$ python -q
>>> import numpy as np
>>> from numpy import linalg as LA
>>> np.set_printoptions(precision=3, suppress=True, linewidth=100, floatmode="fixed")
>>> def rd(a):
...     return np.round(a, 3) + 0
... 
>>> J = np.array([[5, 1, -2, 0], [-5, 5, 2, 0], [0, -4, 4, -5], [3, -3, 0, -4]])
>>> J
array([[ 5,  1, -2,  0],
       [-5,  5,  2,  0],
       [ 0, -4,  4, -5],
       [ 3, -3,  0, -4]])
>>> G = J.T @ J
>>> (J @ J.T).shape
(4, 4)
>>> LA.matrix_rank(G)
np.int64(4)
>>> np.allclose(G, G.T)
True
>>> np.diag(G)
array([59, 51, 24, 41])
>>> rd(LA.svd(J, compute_uv=False) ** 2)
array([100.570,  62.010,  11.122,   1.298])
>>> data = np.vander(np.arange(3) - 1, 3, increasing=True)
>>> print(data)
[[ 1 -1  1]
 [ 1  0  0]
 [ 1  1  1]]
>>> np.trace(data)
np.int64(2)
>>> rd(LA.det(data))
np.float64(2.0)
>>> (data + data.T) / 2
array([[1.000, 0.000, 1.000],
       [0.000, 0.000, 0.500],
       [1.000, 0.500, 1.000]])
>>> data @ data
array([[ 1,  0,  2],
       [ 1, -1,  1],
       [ 3,  0,  2]])
>>> f = np.array([-3, 2, -1])
>>> M2 = data + np.outer(f, np.eye(3)[0])
>>> rd(LA.det(M2) / LA.det(data)), rd(1 + LA.solve(data, f)[0])
(np.float64(3.0), np.float64(3.0))
>>> print(LA.matrix_rank(M2 - data))
1
>>> M2
array([[-2.000, -1.000,  1.000],
       [ 3.000,  0.000,  0.000],
       [ 0.000,  1.000,  1.000]])
>>> mat = np.load("case9.npy")
>>> rd(mat)
array([[ 0.053, -0.947, -0.316],
       [-0.947,  0.053, -0.316],
       [-0.316, -0.316,  0.895]])
>>> # columns are unit length and at right angles
>>> def softmax(z):
...     e = np.exp(z - z.max(axis=-1, keepdims=True))
...     return e / e.sum(axis=-1, keepdims=True)
... 
>>> rd(softmax(mat[1]))
array([0.179, 0.486, 0.336])
>>> rd(softmax(10 * mat[1]))
array([0.000, 0.975, 0.025])
>>> att = mat @ mat.T / np.sqrt(3)
>>> rd(softmax(att)[1] @ mat)
array([-0.516, -0.309,  0.004])
>>> x = np.array([1, -2, 1])
>>> [p for p in range(1, 25) if np.allclose(LA.matrix_power(mat, p), np.eye(3))]
[2, 4, 6, 8, 10, 12, 14, 16, 18, 20, 22, 24]
>>> print(rd(LA.det(mat)))
-1.0
>>> F = np.load("x.npy")
>>> F
array([[-2.471,  1.648,  0.422],
       [ 2.444,  1.596, -0.693],
       [ 2.061, -2.173, -0.177],
       [-1.509, -1.850, -1.817],
       [-2.488, -0.407, -1.626],
       [ 2.051, -2.188,  0.084],
       [-1.335, -0.594,  2.620],
       [ 2.839,  0.093,  0.964],
       [-0.178,  2.664, -1.369],
       [ 2.599,  1.498, -0.057],
       [ 0.550, -2.605,  1.383],
       [-2.560, -1.479, -0.509],
       [-0.381, -2.400, -1.760],
       [-1.876,  2.003,  1.212],
       [-2.208,  0.755,  1.886],
       [-2.052,  0.549,  2.118],
       [ 1.026,  2.806, -0.275],
       [-2.093,  1.409, -1.622],
       [-2.182, -0.506, -1.995],
       [-2.766, -0.483,  1.056],
       [-0.613, -2.842, -0.741],
       [-2.928,  0.264,  0.597],
       [-1.083,  1.918, -2.037],
       [-1.518, -1.099, -2.343],
       [ 1.705, -2.368,  0.695]])
>>> print(rd(LA.norm(F, axis=0)))
[9.920 8.756 7.066]
>>> rd(LA.norm(F, axis=1))
array([3.000, 3.000, 3.000, 3.000, 3.000, 3.000, 3.000, 3.000, 3.000, 3.000, 3.000, 3.000, 3.000,
       3.000, 3.000, 3.000, 3.000, 2.999, 3.000, 3.000, 3.000, 3.000, 3.000, 3.000, 3.000])
>>> rd(LA.norm(F[17], 1)), rd(LA.norm(F[17], np.inf))
(np.float64(5.124), np.float64(2.093))
>>> LA.norm(F, axis=1).argmax()
np.int64(12)
>>> print(rd(LA.norm(F, "nuc")))
25.72
>>> G = np.cov(F, rowvar=False)
>>> print(G.shape)
(3, 3)
>>> np.median(F, axis=0)
array([-1.335, -0.407, -0.177])
>>> rd(LA.eigvalsh(G)[::-1])
array([3.873, 3.039, 2.040])
>>> print(rd(np.corrcoef(F[:, 2], F[:, 1])[0, 1]))
0.018
>>> M2 = np.c_[F[:, :2] @ np.array([[-3, 0], [0, 5]]), np.array([3, 0, 0, 1, 1, 2, 3, 1, 3, 0, 3, 0, 1, 1, 3, 1, 1, 3, 2, 3, 3, 3, 1, 1, 2])]
>>> rd(M2)
array([[  7.413,   8.240,   3.000],
       [ -7.332,   7.980,   0.000],
       [ -6.183, -10.865,   0.000],
       [  4.527,  -9.250,   1.000],
       [  7.464,  -2.035,   1.000],
       [ -6.153, -10.940,   2.000],
       [  4.005,  -2.970,   3.000],
       [ -8.517,   0.465,   1.000],
       [  0.534,  13.320,   3.000],
       [ -7.797,   7.490,   0.000],
       [ -1.650, -13.025,   3.000],
       [  7.680,  -7.395,   0.000],
       [  1.143, -12.000,   1.000],
       [  5.628,  10.015,   1.000],
       [  6.624,   3.775,   3.000],
       [  6.156,   2.745,   1.000],
       [ -3.078,  14.030,   1.000],
       [  6.279,   7.045,   3.000],
       [  6.546,  -2.530,   2.000],
       [  8.298,  -2.415,   3.000],
       [  1.839, -14.210,   3.000],
       [  8.784,   1.320,   3.000],
       [  3.249,   9.590,   1.000],
       [  4.554,  -5.495,   1.000],
       [ -5.115, -11.840,   2.000]])
>>> LA.matrix_rank(np.c_[F, M2])
np.int64(4)
>>> rd(LA.norm(LA.qr(F)[0].T @ M2, axis=0) ** 2 / ((M2 ** 2).sum(axis=0) + 1e-12))
array([1.000, 1.000, 0.236])
>>> print(LA.matrix_rank(M2))
3
>>> rd(LA.lstsq(F, M2[:, 0])[0])
array([-3.000,  0.000,  0.000])
>>> rd(LA.norm(M2 - F @ LA.lstsq(F, M2)[0], axis=0))
array([0.000, 0.000, 8.830])
>>> x = np.array([-1, 2, -1])
>>> a = np.maximum(data @ x, 0)
>>> np.maximum(data @ x, 0) - np.maximum(-data @ x, 0)
array([-4, -1,  0])
>>> print(a)
[0 0 0]
>>> np.flatnonzero(a > 1e-9)
array([], dtype=int64)
>>> m1 = np.loadtxt("arr.csv", delimiter=",")
>>> print(rd(m1))
[[-0.793  0.317 -0.521]
 [-0.566 -0.065  0.822]
 [ 0.226  0.946  0.230]]
>>> rng = np.random.default_rng(77)
>>> lab = rng.permutation(3)
>>> lab
array([2, 0, 1])
>>> M2 = m1[lab][:, lab]
>>> print(np.allclose(M2, m1))
False
>>> rd(np.diag(M2))
array([ 0.230, -0.793, -0.065])
>>> rd(M2)
array([[ 0.230,  0.226,  0.946],
       [-0.521, -0.793,  0.317],
       [ 0.822, -0.566, -0.065]])
>>> O, vecs = LA.qr(m1[:, :2])[0], LA.qr(m1[:, 2:])[0]
>>> s = LA.svd(O.T @ vecs, compute_uv=False)
>>> print(rd(np.degrees(np.arccos(s.clip(0, 1)))))
[90.000]
>>> rd(s)
array([0.000])
>>> rd(np.abs(LA.eigvals(m1)).max())
np.float64(1.0)
>>> rd(m1 @ m1)
array([[ 0.331, -0.765,  0.553],
       [ 0.671,  0.603,  0.431],
       [-0.663,  0.229,  0.713]])
>>> rd((m1 + m1.T) / 2)
array([[-0.793, -0.125, -0.147],
       [-0.125, -0.065,  0.884],
       [-0.147,  0.884,  0.230]])
>>> np.allclose(m1, m1.T)
False
>>> T = np.stack([data, 4 * data, data[::-1]])
>>> np.einsum("bij,cij->bc", T, T)
array([[  7,  28,   3],
       [ 28, 112,  12],
       [  3,  12,   7]])
>>> T.sum(axis=0)
array([[ 6, -4,  6],
       [ 6,  0,  0],
       [ 6,  4,  6]])
>>> rd(LA.det(T))
array([  2.000, 128.000,  -2.000])
>>> T.shape
(3, 3, 3)
>>> A = np.loadtxt("data.csv", delimiter=",")
>>> A
array([[  7.000,  56.000, -49.000,   4.000,  32.000, -28.000],
       [ 56.000, -35.000,  42.000,  32.000, -20.000,  24.000],
       [  0.000, -63.000, -21.000,   0.000, -36.000, -12.000],
       [  0.000,   0.000,   0.000,  -2.000, -16.000,  14.000],
       [  0.000,   0.000,   0.000, -16.000,  10.000, -12.000],
       [  0.000,   0.000,   0.000,   0.000,  18.000,   6.000]])
>>> theta = np.radians(36)
>>> Rm = np.eye(6)
>>> Rm[5, 5] = Rm[3, 3] = np.cos(theta)
>>> Rm[5, 3], Rm[3, 5] = -np.sin(theta), np.sin(theta)
>>> rd(Rm)
array([[ 1.000,  0.000,  0.000,  0.000,  0.000,  0.000],
       [ 0.000,  1.000,  0.000,  0.000,  0.000,  0.000],
       [ 0.000,  0.000,  1.000,  0.000,  0.000,  0.000],
       [ 0.000,  0.000,  0.000,  0.809,  0.000,  0.588],
       [ 0.000,  0.000,  0.000,  0.000,  1.000,  0.000],
       [ 0.000,  0.000,  0.000, -0.588,  0.000,  0.809]])
>>> M2 = A @ Rm.T
>>> rd(M2)
array([[  7.000,  56.000, -49.000, -13.222,  32.000, -25.004],
       [ 56.000, -35.000,  42.000,  39.995, -20.000,   0.607],
       [  0.000, -63.000, -21.000,  -7.053, -36.000,  -9.708],
       [  0.000,   0.000,   0.000,   6.611, -16.000,  12.502],
       [  0.000,   0.000,   0.000, -19.998,  10.000,  -0.304],
       [  0.000,   0.000,   0.000,   3.527,  18.000,   4.854]])
>>> rd(LA.det(Rm)), rd(np.trace(Rm))
(np.float64(1.0), np.float64(5.618))
>>> arr = np.loadtxt("mat.csv", delimiter=",")
>>> rd(arr)
array([[-0.903,  0.218, -0.370],
       [ 0.258, -0.414, -0.873],
       [-0.344, -0.884,  0.317]])
>>> # keeps lengths
>>> lab = rng.permutation(3)
>>> lab
array([2, 1, 0])
>>> M2 = arr[lab][:, lab]
>>> rd(np.sort(np.abs(LA.eigvals(M2))))
array([1.000, 1.000, 1.000])
>>> np.allclose(M2, arr)
False
>>> print(rd(np.trace(M2)))
-0.999
>>> rd(LA.det(M2)), rd(LA.det(arr[lab]))
(np.float64(1.0), np.float64(-1.0))
>>> O, vecs = LA.qr(arr[:, :2])[0], LA.qr(arr[:, 2:])[0]
>>> s = LA.svd(O.T @ vecs, compute_uv=False)
>>> rd(LA.norm(O @ O.T - vecs @ vecs.T, 2))
np.float64(1.0)
>>> rd(s)
array([0.000])
>>> (s > 0.9).sum()
np.int64(0)
>>> np.degrees(np.arccos(s.clip(0, 1)))
array([90.000])
>>> x = np.array([-2, 5, 3])
>>> rd(np.sort(np.abs(np.degrees(np.angle(LA.eigvals(arr))))))
array([  0.000, 178.602, 178.602])
>>> print(3 - LA.matrix_rank(arr - np.eye(3), tol=1e-8))
1
>>> rd(LA.inv(arr))
array([[-0.903,  0.258, -0.344],
       [ 0.218, -0.414, -0.884],
       [-0.370, -0.873,  0.317]])
>>> rd(LA.norm(x)), rd(LA.norm(arr @ x))
(np.float64(6.164), np.float64(6.164))
>>> M = np.load("layer14.npy")
>>> M
array([[ 0, -1,  0],
       [ 0,  0, -1],
       [-3,  0,  0]])
>>> rd(LA.svd(M, compute_uv=False))
array([3.000, 1.000, 1.000])
>>> rd(LA.pinv(M))
array([[ 0.000,  0.000, -0.333],
       [-1.000,  0.000,  0.000],
       [ 0.000, -1.000,  0.000]])
>>> rd(LA.norm(M, axis=0))
array([3.000, 1.000, 1.000])
>>> rd(LA.norm(arr) ** 2 / LA.norm(arr, 2) ** 2)
np.float64(3.0)
>>> print(rd(LA.norm(arr, 2)))
1.0
>>> print(rd(LA.norm(arr, axis=1)))
[1.000 1.000 1.000]
>>> rd(LA.norm(arr[1], 1)), rd(LA.norm(arr[1], np.inf))
(np.float64(1.545), np.float64(0.873))
>>> rd(LA.norm(arr, 1)), rd(LA.norm(arr, np.inf))
(np.float64(1.561), np.float64(1.545))
>>> rd(LA.norm(arr[1] - arr[0]))
np.float64(1.414)
>>> f = np.array([2, -2])
>>> print(np.array([np.convolve(row, f, "same") for row in M]))
[[ 0 -2  2]
 [ 0  0 -2]
 [-6  6  0]]
